$ python3 -q
>>> import numpy as np
>>> from numpy import linalg as LA
>>> np.set_printoptions(precision=3, suppress=True, linewidth=100, legacy="1.25")
>>> rnd = lambda a: np.round(a, 3) + 0
>>> J = np.loadtxt("out0.csv", delimiter=",")
>>> J
array([[ 1., -2., -2., -1.],
       [ 0., -2., -2.,  0.],
       [ 0.,  0., -2.,  2.],
       [ 0.,  0.,  0., -2.]])
>>> proj = np.triu(np.array([[4, -1, 2, 5], [4, 4, -2, -4], [2, -2, 2, 0], [1, 4, -4, -1]]), 1) + np.eye(4)
>>> M2 = proj @ J @ LA.inv(proj)
>>> proj @ J - J @ proj
array([[  0.,   3.,  -8., -19.],
       [  0.,   0.,   0.,  -4.],
       [  0.,   0.,   0.,   0.],
       [  0.,   0.,   0.,   0.]])
>>> M2
array([[ 1.,  1., -4., -8.],
       [ 0., -2., -2., -4.],
       [ 0.,  0., -2.,  2.],
       [ 0.,  0.,  0., -2.]])
>>> np.trace(M2), np.trace(J)
(-5.0, -5.0)
>>> LA.matrix_rank(M2)
4
>>> rng = np.random.default_rng(3013)
>>> M2 = J + rng.integers(-2, 3, (4, 2)) @ rng.integers(-2, 3, (2, 4))
>>> M2
array([[ 9.,  2.,  0., -1.],
       [ 4.,  0., -1.,  0.],
       [ 2.,  1.,  0.,  1.],
       [ 2.,  1., -4.,  1.]])
>>> M2 - J
array([[ 8.,  4.,  2.,  0.],
       [ 4.,  2.,  1.,  0.],
       [ 2.,  1.,  2., -1.],
       [ 2.,  1., -4.,  3.]])
>>> rnd(LA.svd(M2 - J, compute_uv=False))
array([10.66,  5.6 ,  0.  ,  0.  ])
>>> Q, R = LA.qr(J)
>>> np.abs(np.diag(R))
array([1., 2., 2., 2.])
>>> R
array([[ 1., -2., -2., -1.],
       [ 0., -2., -2.,  0.],
       [ 0.,  0., -2.,  2.],
       [ 0.,  0.,  0., -2.]])
>>> Q.T @ Q
array([[1., 0., 0., 0.],
       [0., 1., 0., 0.],
       [0., 0., 1., 0.],
       [0., 0., 0., 1.]])
>>> Q.shape, R.shape
((4, 4), (4, 4))
>>> abs(R[0, 0]), rnd(LA.norm(J[:, 0]))
(1.0, 1.0)
>>> np.trace(Q @ Q.T)
4.0
>>> W = np.array([[0, -2, -2, -4, 2, 0],
...     [0, 2, -3, 4, -1, -1],
...     [-2, -1, -3, -1, 3, 0],
...     [-1, -1, -5, 4, -2, 4]])
>>> b = np.array([-5, -8, 7, 6, -9, 1])
>>> act = np.maximum(J @ W + b, 0)
>>> (act > 0).astype(int)
array([[0, 0, 1, 0, 0, 0],
       [0, 0, 1, 0, 0, 1],
       [0, 0, 1, 1, 0, 1],
       [0, 0, 1, 0, 0, 0]])
>>> act
array([[ 0.,  0., 22.,  0.,  0.,  0.],
       [ 0.,  0., 19.,  0.,  0.,  3.],
       [ 0.,  0.,  3., 16.,  0.,  9.],
       [ 0.,  0., 17.,  0.,  0.,  0.]])
>>> C = np.array([[0, 2], [3, 1], [0, 2], [1, 0], [2, 0], [1, 2]])
>>> W @ C
array([[ -6,  -6],
       [  7,  -6],
       [  2, -11],
       [  1,  -5]])
>>> J.mean(axis=0)
array([ 0.25, -1.  , -1.5 , -0.25])
>>> rnd(LA.norm(J))
5.477
>>> np.abs(J).max()
2.0
>>> J.sum(axis=1)
array([-4., -4.,  0., -2.])
>>> np.zeros(4, 4)
Traceback (most recent call last):
  File "<python-input-35>", line 1, in <module>
    np.zeros(4, 4)
    ~~~~~~~~^^^^^^
TypeError: Cannot interpret '4' as a data type
>>> rnd(LA.svd(J, compute_uv=False))
array([4.324, 3.175, 0.891, 0.654])
>>> J[4]
Traceback (most recent call last):
  File "<python-input-37>", line 1, in <module>
    J[4]
    ~^^^
IndexError: index 4 is out of bounds for axis 0 with size 4
>>> X = np.loadtxt("data.csv", delimiter=",")
>>> X
array([[  0.,   2.,   8.,   4.,   2.,   0.,   7.,   7.],
       [  6.,   4.,   1.,   4.,   9.,   5.,   0.,   6.],
       [  3.,   4.,   5.,   7.,   1.,   7.,   1.,   4.],
       [  6.,   2.,   3.,   8.,   2.,   4.,   1.,   3.],
       [  5.,   9.,   4.,   8.,   7.,   4.,   0.,   7.],
       [  8.,   1.,   3.,   7.,   3.,   8.,   0.,   3.],
       [-12.,  -6.,   6.,  -4., -16., -10.,   7.,  -5.]])
>>> left, s, vt = LA.svd(X)
>>> np.argmax(s[:-1] / (s[1:] + 1e-6)) + 1
6
>>> rnd(s)
array([37.172, 18.94 ,  9.49 ,  5.498,  3.405,  0.794,  0.   ])
>>> M2 = left[:, :6] @ np.diag(s[:6]) @ vt[:6]
>>> rnd(np.abs(X - M2).max())
0.0
>>> rnd(LA.norm(X - M2) / LA.norm(X))
0.0
>>> LA.matrix_rank(M2)
6
>>> rk = LA.matrix_rank(X)
>>> rk
6
>>> N = LA.svd(X)[2][rk:].T
>>> [int(LA.matrix_rank(np.delete(X, i, axis=0))) for i in range(7)]
[6, 6, 5, 5, 5, 5, 6]
>>> N.shape
(8, 2)
>>> F = np.array([[-4, -1, 3, 4, 0, 3],
...     [-1, 4, 0, 4, -4, 1],
...     [3, 0, -4, -4, 1, 1],
...     [4, 4, -4, 4, -3, 0],
...     [0, -4, 1, -3, -4, -3],
...     [3, 1, 1, 0, -3, 4]])
>>> F
array([[-4, -1,  3,  4,  0,  3],
       [-1,  4,  0,  4, -4,  1],
       [ 3,  0, -4, -4,  1,  1],
       [ 4,  4, -4,  4, -3,  0],
       [ 0, -4,  1, -3, -4, -3],
       [ 3,  1,  1,  0, -3,  4]])
>>> M2 = F / LA.norm(F, axis=1, keepdims=True)
>>> C2 = M2 @ M2.T
>>> np.argwhere(np.triu(np.abs(C2) > 0.95, 1))
array([], shape=(0, 2), dtype=int64)
>>> (C2 - 2 * np.eye(6)).round(6).argmax(axis=1)
array([1, 3, 3, 1, 2, 3])
>>> (np.abs(C2) > 0.9).astype(int)
array([[1, 0, 0, 0, 0, 0],
       [0, 1, 0, 0, 0, 0],
       [0, 0, 1, 0, 0, 0],
       [0, 0, 0, 1, 0, 0],
       [0, 0, 0, 0, 1, 0],
       [0, 0, 0, 0, 0, 1]])
>>> rnd(LA.norm(M2, axis=1))
array([1., 1., 1., 1., 1., 1.])
>>> rnd(np.degrees(np.arccos(np.clip(C2[0, 4], -1, 1))))
105.933
>>> x0 = np.array([3, 2, 9, 6, 7, 8])
>>> rhs = F @ x0
>>> rhs
array([ 61,   9, -36, -13, -69,  31])
>>> rnd(LA.solve(F.T, F[3]))
array([0., 0., 0., 1., 0., 0.])
>>> rnd(LA.solve(F, F[:, 5]))
array([0., 0., 0., 0., 0., 1.])
>>> [round(float(LA.det(F[:i, :i])), 2) + 0 for i in range(1, 7)]
[-4.0, -17.0, 32.0, 192.0, -1484.0, -17720.0]
>>> try:
...     LA.cholesky(F)
... except LA.LinAlgError as e:
...     print(e)
... 
Matrix is not positive definite
>>> rnd(LA.eigvalsh(F).min())
-9.952
>>> def softmax(z):
...     e = np.exp(z - z.max(axis=-1, keepdims=True))
...     return e / e.sum(axis=-1, keepdims=True)
... 
>>> rnd(softmax(F).sum(axis=1))
array([1., 1., 1., 1., 1., 1.])
>>> rnd(softmax(F[0] + 2))
array([0.   , 0.004, 0.209, 0.568, 0.01 , 0.209])
>>> rnd(softmax(10 * F[0]))
array([0., 0., 0., 1., 0., 0.])
>>> att = F @ F.T / np.sqrt(6)
>>> softmax(att).round(6).argmax(axis=1)
array([0, 1, 2, 3, 4, 5])
>>> rnd(softmax(att))
array([[1.   , 0.   , 0.   , 0.   , 0.   , 0.   ],
       [0.   , 0.983, 0.   , 0.017, 0.   , 0.   ],
       [0.   , 0.   , 1.   , 0.   , 0.   , 0.   ],
       [0.   , 0.   , 0.   , 1.   , 0.   , 0.   ],
       [0.   , 0.   , 0.   , 0.   , 1.   , 0.   ],
       [0.   , 0.   , 0.   , 0.002, 0.   , 0.997]])
>>> rnd(softmax(att)[0] @ F)
array([-4., -1.,  3.,  4.,  0.,  3.])
>>> vals, evecs = LA.eigvalsh(F)
Traceback (most recent call last):
  File "<python-input-77>", line 1, in <module>
    vals, evecs = LA.eigvalsh(F)
    ^^^^^^^^^^^
ValueError: too many values to unpack (expected 2)
>>> vals, evecs = LA.eigh(F)
>>> rnd(vals)
array([-9.952, -6.661, -2.042,  2.194,  5.391, 11.07 ])
>>> rnd(vals.sum()), np.trace(F)
(0.0, 0)
>>> rnd(evecs.T @ F @ evecs)
array([[-9.952,  0.   ,  0.   ,  0.   ,  0.   ,  0.   ],
       [ 0.   , -6.661,  0.   ,  0.   ,  0.   ,  0.   ],
       [ 0.   ,  0.   , -2.042,  0.   ,  0.   ,  0.   ],
       [ 0.   ,  0.   ,  0.   ,  2.194,  0.   ,  0.   ],
       [ 0.   ,  0.   ,  0.   ,  0.   ,  5.391,  0.   ],
       [ 0.   ,  0.   ,  0.   ,  0.   ,  0.   , 11.07 ]])
>>> rnd(np.abs(evecs[:, -1]))
array([0.16 , 0.58 , 0.145, 0.648, 0.348, 0.277])
>>> (vals > 1e-8).sum(), (vals < -1e-8).sum()
(3, 3)
>>> np.unique(vals.round(6) + 0, return_counts=True)[1]
array([1, 1, 1, 1, 1, 1])
>>> np.abs(evecs[:, -1]).round(6).argmax()
3
>>> rnd(LA.eigvalsh(F + 5 * np.eye(6)))
array([-4.952, -1.661,  2.958,  7.194, 10.391, 16.07 ])
>>> W0 = np.array([[-6, 0, -2, 0], [-6, 0, -2, 0], [0, 0, 6, 0], [0, 0, 6, 0]])
>>> W0
array([[-6,  0, -2,  0],
       [-6,  0, -2,  0],
       [ 0,  0,  6,  0],
       [ 0,  0,  6,  0]])
>>> rnd(LA.det(W0.T))
0.0
>>> np.einsum("ii->", W0)
0
>>> z = rng.permutation(4)
>>> z
array([3, 2, 1, 0])
>>> M2 = W0[z][:, z]
>>> np.diag(M2)
array([ 0,  6,  0, -6])
>>> rk = LA.matrix_rank(W0)
>>> rk
2
>>> N = LA.svd(W0)[2][rk:].T
>>> np.allclose(W0 @ N, 0)
True
>>> LA.matrix_rank(W0.T @ W0), LA.matrix_rank(W0 @ W0.T)
(2, 2)
>>> N @ N.T
array([[0., 0., 0., 0.],
       [0., 1., 0., 0.],
       [0., 0., 0., 0.],
       [0., 0., 0., 1.]])
>>> np.abs(np.diag(LA.qr(W0)[1])) > 1e-9
array([ True, False,  True, False])
>>> m1 = np.array([[0, 2, 0, 2], [0, 1, 0, 1], [0, 2, 0, 2], [0, 1, 0, 1]])
>>> # rows 0 and 2 are equal
>>> rk = LA.matrix_rank(m1)
>>> rk
1
>>> N = LA.svd(m1)[2][rk:].T
>>> [int(LA.matrix_rank(np.delete(m1, i, axis=0))) for i in range(4)]
[1, 1, 1, 1]
>>> N.shape
(4, 3)
>>> rnd(N @ N.T)
array([[ 1. ,  0. ,  0. ,  0. ],
       [ 0. ,  0.5,  0. , -0.5],
       [ 0. ,  0. ,  1. ,  0. ],
       [ 0. , -0.5,  0. ,  0.5]])
>>> np.allclose(m1 @ N, 0)
True
